% ipython --no-banner

In [1]: import numpy as np

In [2]: from numpy import linalg as LA

In [3]: np.set_printoptions(suppress=True, linewidth=200)

In [4]: r0 = np.array([3, -1, 2, -2, -2, 1, -2]) + 0.5

In [5]: arr = np.outer(r0, r0) / (r0 @ r0)

In [6]: arr.round(1) + 0
Out[6]: 
array([[ 0.4, -0.1,  0.3, -0.2, -0.2,  0.2, -0.2],
       [-0.1,  0. ,  0. ,  0. ,  0. ,  0. ,  0. ],
       [ 0.3,  0. ,  0.2, -0.1, -0.1,  0.1, -0.1],
       [-0.2,  0. , -0.1,  0.1,  0.1, -0.1,  0.1],
       [-0.2,  0. , -0.1,  0.1,  0.1, -0.1,  0.1],
       [ 0.2,  0. ,  0.1, -0.1, -0.1,  0.1, -0.1],
       [-0.2,  0. , -0.1,  0.1,  0.1, -0.1,  0.1]])

In [7]: w, evecs = LA.eigh(arr)

In [8]: w.round(1) + 0
Out[8]: array([0., 0., 0., 0., 0., 0., 1.])

In [9]: (w > 1e-8).sum(), (w < -1e-8).sum()
Out[9]: (np.int64(1), np.int64(0))

In [10]: np.round(evecs.T @ arr @ evecs, 1) + 0
Out[10]: 
array([[0., 0., 0., 0., 0., 0., 0.],
       [0., 0., 0., 0., 0., 0., 0.],
       [0., 0., 0., 0., 0., 0., 0.],
       [0., 0., 0., 0., 0., 0., 0.],
       [0., 0., 0., 0., 0., 0., 0.],
       [0., 0., 0., 0., 0., 0., 0.],
       [0., 0., 0., 0., 0., 0., 1.]])

In [11]: np.round(evecs @ np.diag(w) @ evecs.T, 1) + 0
Out[11]: 
array([[ 0.4, -0.1,  0.3, -0.2, -0.2,  0.2, -0.2],
       [-0.1,  0. ,  0. ,  0. ,  0. ,  0. ,  0. ],
       [ 0.3,  0. ,  0.2, -0.1, -0.1,  0.1, -0.1],
       [-0.2,  0. , -0.1,  0.1,  0.1, -0.1,  0.1],
       [-0.2,  0. , -0.1,  0.1,  0.1, -0.1,  0.1],
       [ 0.2,  0. ,  0.1, -0.1, -0.1,  0.1, -0.1],
       [-0.2,  0. , -0.1,  0.1,  0.1, -0.1,  0.1]])

In [12]: np.abs(evecs[:, -1]).round(6).argmax()
Out[12]: np.int64(0)

In [13]: round(w.sum(), 1), np.round(np.trace(arr), 1)
Out[13]: (np.float64(1.0), np.float64(1.0))

In [14]: np.round(LA.eigvalsh(arr + 4 * np.eye(7)), 1)
Out[14]: array([4., 4., 4., 4., 4., 4., 5.])

In [15]: theta = np.radians(135)

In [16]: Rm = np.eye(7)

In [17]: Rm[4, 4] = Rm[3, 3] = np.cos(theta)

In [18]: Rm[4, 3], Rm[3, 4] = -np.sin(theta), np.sin(theta)

In [19]: Rm.round(1)
Out[19]: 
array([[ 1. ,  0. ,  0. ,  0. ,  0. ,  0. ,  0. ],
       [ 0. ,  1. ,  0. ,  0. ,  0. ,  0. ,  0. ],
       [ 0. ,  0. ,  1. ,  0. ,  0. ,  0. ,  0. ],
       [ 0. ,  0. ,  0. , -0.7,  0.7,  0. ,  0. ],
       [ 0. ,  0. ,  0. , -0.7, -0.7,  0. ,  0. ],
       [ 0. ,  0. ,  0. ,  0. ,  0. ,  1. ,  0. ],
       [ 0. ,  0. ,  0. ,  0. ,  0. ,  0. ,  1. ]])

In [20]: A2 = arr @ Rm.T

In [21]: np.round(LA.svd(arr, compute_uv=False), 1) + 0, np.round(LA.svd(A2, compute_uv=False), 1) + 0
Out[21]: (array([1., 0., 0., 0., 0., 0., 0.]), array([1., 0., 0., 0., 0., 0., 0.]))

In [22]: np.allclose(arr @ arr.T, A2 @ A2.T)
Out[22]: True

In [23]: np.allclose(LA.norm(arr, axis=1), LA.norm(A2, axis=1))
Out[23]: True

In [24]: np.round(np.abs(A2 - arr).max(axis=0), 1)
Out[24]: array([0. , 0. , 0. , 0.2, 0.5, 0. , 0. ])

In [25]: rng = np.random.default_rng(5198)

In [26]: labels = rng.permutation(7)

In [27]: labels
Out[27]: array([3, 5, 2, 1, 0, 6, 4])

In [28]: A2 = Rm[labels][:, labels]

In [29]: round(np.trace(A2), 1)
Out[29]: np.float64(3.6)

In [30]: np.round(np.diag(A2), 1)
Out[30]: array([-0.7,  1. ,  1. ,  1. ,  1. ,  1. , -0.7])

In [31]: w, evecs = LA.eigh(arr)

In [32]: x0 = np.array([1, 4, 2, 2, 0, 1, 5])

In [33]: np.round(x0 @ arr @ x0, 1)
Out[33]: np.float64(0.2)

In [34]: np.round(evecs * np.abs(w) @ evecs.T, 1) + 0
Out[34]: 
array([[ 0.4, -0.1,  0.3, -0.2, -0.2,  0.2, -0.2],
       [-0.1,  0. ,  0. ,  0. ,  0. ,  0. ,  0. ],
       [ 0.3,  0. ,  0.2, -0.1, -0.1,  0.1, -0.1],
       [-0.2,  0. , -0.1,  0.1,  0.1, -0.1,  0.1],
       [-0.2,  0. , -0.1,  0.1,  0.1, -0.1,  0.1],
       [ 0.2,  0. ,  0.1, -0.1, -0.1,  0.1, -0.1],
       [-0.2,  0. , -0.1,  0.1,  0.1, -0.1,  0.1]])

In [35]: round(x0 @ arr @ x0 / (x0 @ x0), 1), round(float(w[0]), 1), w[-1]
Out[35]: (np.float64(0.0), -0.0, np.float64(1.0))

In [36]: (np.sign(evecs[:, -1].round(6)) == np.sign(evecs[0, -1].round(6))).astype(int)
Out[36]: array([1, 0, 1, 0, 0, 1, 0])

In [37]: M = np.array([[1, -2, 4, -8],
    ...:     [1, -1, 1, -1],
    ...:     [1, 0, 0, 0],
    ...:     [1, 1, 1, 1],
    ...:     [1, 2, 4, 8],
    ...:     [1, 3, 9, 27]])

In [38]: M
Out[38]: 
array([[ 1, -2,  4, -8],
       [ 1, -1,  1, -1],
       [ 1,  0,  0,  0],
       [ 1,  1,  1,  1],
       [ 1,  2,  4,  8],
       [ 1,  3,  9, 27]])

In [39]: x0 = np.array([-7, 4, -3, -5])

In [40]: target = M @ x0

In [41]: c, lr = np.zeros(4), 1 / LA.norm(M, 2) ** 2

In [42]: for i in range(4):
    ...:     c -= lr * M.T @ (M @ c - target)
    ...:     if i % 1 == 0: print(i, round(LA.norm(M @ c - target), 1))
    ...: 
0 26.6
1 25.5
2 24.4
3 23.4

In [43]: c.round(1)
Out[43]: array([-0.4, -0.5, -2.1, -4.9])

In [44]: w1 = np.array([[1, 0, 0, 1, 0, 0],
    ...:     [0, 2, 0, 1, 1, 1],
    ...:     [2, 0, 2, 2, 0, 0],
    ...:     [2, 2, 1, 1, 1, 1]])

In [45]: c = np.array([1, 0, -1, -1, -2, 2])

In [46]: H = np.maximum(M @ w1 + c, 0)

In [47]: LA.matrix_rank(H)
Out[47]: np.int64(5)

In [48]: C = np.array([[3, 2], [1, 0], [3, 0], [1, 0], [1, 2], [2, 1]])

In [49]: w1 @ C
Out[49]: 
array([[ 4,  2],
       [ 6,  3],
       [14,  4],
       [15,  7]])

In [50]: H @ C
Out[50]: 
array([[  0,   0],
       [  6,   4],
       [ 10,   6],
       [ 40,  16],
       [193,  80],
       [554, 236]])

In [51]: E = np.loadtxt("data.csv", delimiter=",")

In [52]: E
Out[52]: 
array([[  3.4,  -0.3,   4.5,   2.7,  -3.9,   7.6],
       [  0.1,   0. ,   0. ,   0.2,   0.1,   0. ],
       [  0. ,   0.1,  -0.1,   0.2,  -0.1,   0.1],
       [ -4.8,   0.3,  -6. ,  -3.6,   5.5, -10. ],
       [  0. ,  -0.1,   0.1,  -0.1,   0. ,   0. ],
       [ -4.7,   0.5,  -6. ,  -3.6,   5.3, -10.1],
       [  1.3,   0. ,   1.5,   0.8,  -1.3,   2.3],
       [  2.4,  -0.2,   3. ,   1.9,  -2.6,   4.9],
       [  1.3,   0. ,   1.4,   1. ,  -1.3,   2.4],
       [  4.7,  -0.4,   6. ,   3.5,  -5.2,   9.9],
       [  1.2,   0. ,   1.5,   0.8,  -1.1,   2.6],
       [ -3.7,   0.3,  -4.6,  -2.8,   3.9,  -7.6],
       [  5. ,  -0.4,   6. ,   3.5,  -5.1,  10. ],
       [ -1.2,   0.2,  -1.5,  -0.8,   1.3,  -2.6],
       [ -4.7,   0.3,  -5.9,  -3.5,   5.2, -10.1],
       [  3.7,  -0.2,   4.4,   2.7,  -3.8,   7.7],
       [  2.4,  -0.1,   3.1,   1.7,  -2.6,   5.1],
       [  2.3,  -0.2,   2.9,   1.9,  -2.8,   5. ]])

In [53]: cen = E - E.mean(axis=0)

In [54]: left, sig, VT = LA.svd(cen, full_matrices=False)

In [55]: np.abs(left[:, 0]).argmax()
Out[55]: np.int64(3)

In [56]: np.round(sig ** 2 / (sig ** 2).sum(), 1) + 0
Out[56]: array([1., 0., 0., 0., 0., 0.])

In [57]: np.abs(VT[0]).argmax()
Out[57]: np.int64(5)

In [58]: LA.matrix_rank(cen)
Out[58]: np.int64(6)

In [59]: np.round(cen.mean(axis=0), 1) + 0
Out[59]: array([0., 0., 0., 0., 0., 0.])

In [60]: P = E @ LA.solve(E.T @ E, E.T)

In [61]: np.round(P @ E[:, 0], 1) + 0
Out[61]: array([ 3.4,  0.1,  0. , -4.8,  0. , -4.7,  1.3,  2.4,  1.3,  4.7,  1.2, -3.7,  5. , -1.2, -4.7,  3.7,  2.4,  2.3])

In [62]: r0 = np.array([-3, 3, -3])

In [63]: np.round(np.polyval(r0, E[2]), 1)
Out[63]: array([-3. , -2.7, -3.3, -2.5, -3.3, -2.7])

In [64]: [round(float(x), 1) for x in LA.svd(E, compute_uv=False)[:3]]
Out[64]: [39.2, 0.5, 0.5]

In [65]: np.argsort(-LA.norm(E, axis=0).round(6), kind="stable")[:3]
Out[65]: array([5, 2, 4])

In [66]: LA.cond(E) > 100
Out[66]: np.True_

In [67]: round(float(LA.norm(E, 2) / LA.norm(E)), 1)
Out[67]: 1.0

In [68]: A2 = np.array([[-2, 6, 7, 5], [-6, 0, 8, 4], [-1, -1, -4, 6], [2, 2, -8, 9]])

In [69]: K = np.tril(A2)

In [70]: K
Out[70]: 
array([[-2,  0,  0,  0],
       [-6,  0,  0,  0],
       [-1, -1, -4,  0],
       [ 2,  2, -8,  9]])

In [71]: LA.lstsq(K[:-1].T, K[-1])[2]
Out[71]: np.int32(2)

In [72]: np.round(K @ LA.pinv(K) @ K, 1) + 0
Out[72]: 
array([[-2.,  0.,  0.,  0.],
       [-6.,  0.,  0.,  0.],
       [-1., -1., -4.,  0.],
       [ 2.,  2., -8.,  9.]])

In [73]: np.abs(np.diag(LA.qr(K)[1])) > 1e-9
Out[73]: array([ True,  True,  True, False])

In [74]: np.unique(K.round(6), axis=0).shape
Out[74]: (4, 4)

In [75]: np.allclose(K[:-1].T @ LA.lstsq(K[:-1].T, K[-1])[0], K[-1])
Out[75]: False

In [76]: A2 = np.array([[1, 1], [-5, 5]])

In [77]: C = np.kron(A2, K)

In [78]: C
Out[78]: 
array([[ -2,   0,   0,   0,  -2,   0,   0,   0],
       [ -6,   0,   0,   0,  -6,   0,   0,   0],
       [ -1,  -1,  -4,   0,  -1,  -1,  -4,   0],
       [  2,   2,  -8,   9,   2,   2,  -8,   9],
       [ 10,   0,   0,   0, -10,   0,   0,   0],
       [ 30,   0,   0,   0, -30,   0,   0,   0],
       [  5,   5,  20,   0,  -5,  -5, -20,   0],
       [-10, -10,  40, -45,  10,  10, -40,  45]])

In [79]: LA.norm(K, axis=1).argmax()
Out[79]: np.int64(3)

In [80]: K[2] @ K[3]
Out[80]: np.int64(28)

In [81]: round(LA.norm(K, "nuc"), 1)
Out[81]: np.float64(22.2)

In [82]: np.round(LA.norm(K, axis=1), 1)
Out[82]: array([ 2. ,  6. ,  4.2, 12.4])

In [83]: np.round(LA.norm(K, 1), 1), np.round(LA.norm(K, np.inf), 1)
Out[83]: (np.float64(12.0), np.float64(21.0))

In [84]: labels = rng.permutation(4)

In [85]: labels
Out[85]: array([3, 0, 2, 1])

In [86]: A2 = K[labels][:, labels]

In [87]: np.round(np.sort(np.abs(LA.eigvals(A2))), 1)
Out[87]: array([0., 2., 4., 9.])

In [88]: round(LA.det(A2), 1), np.round(LA.det(K[labels]), 1)
Out[88]: (np.float64(0.0), np.float64(0.0))
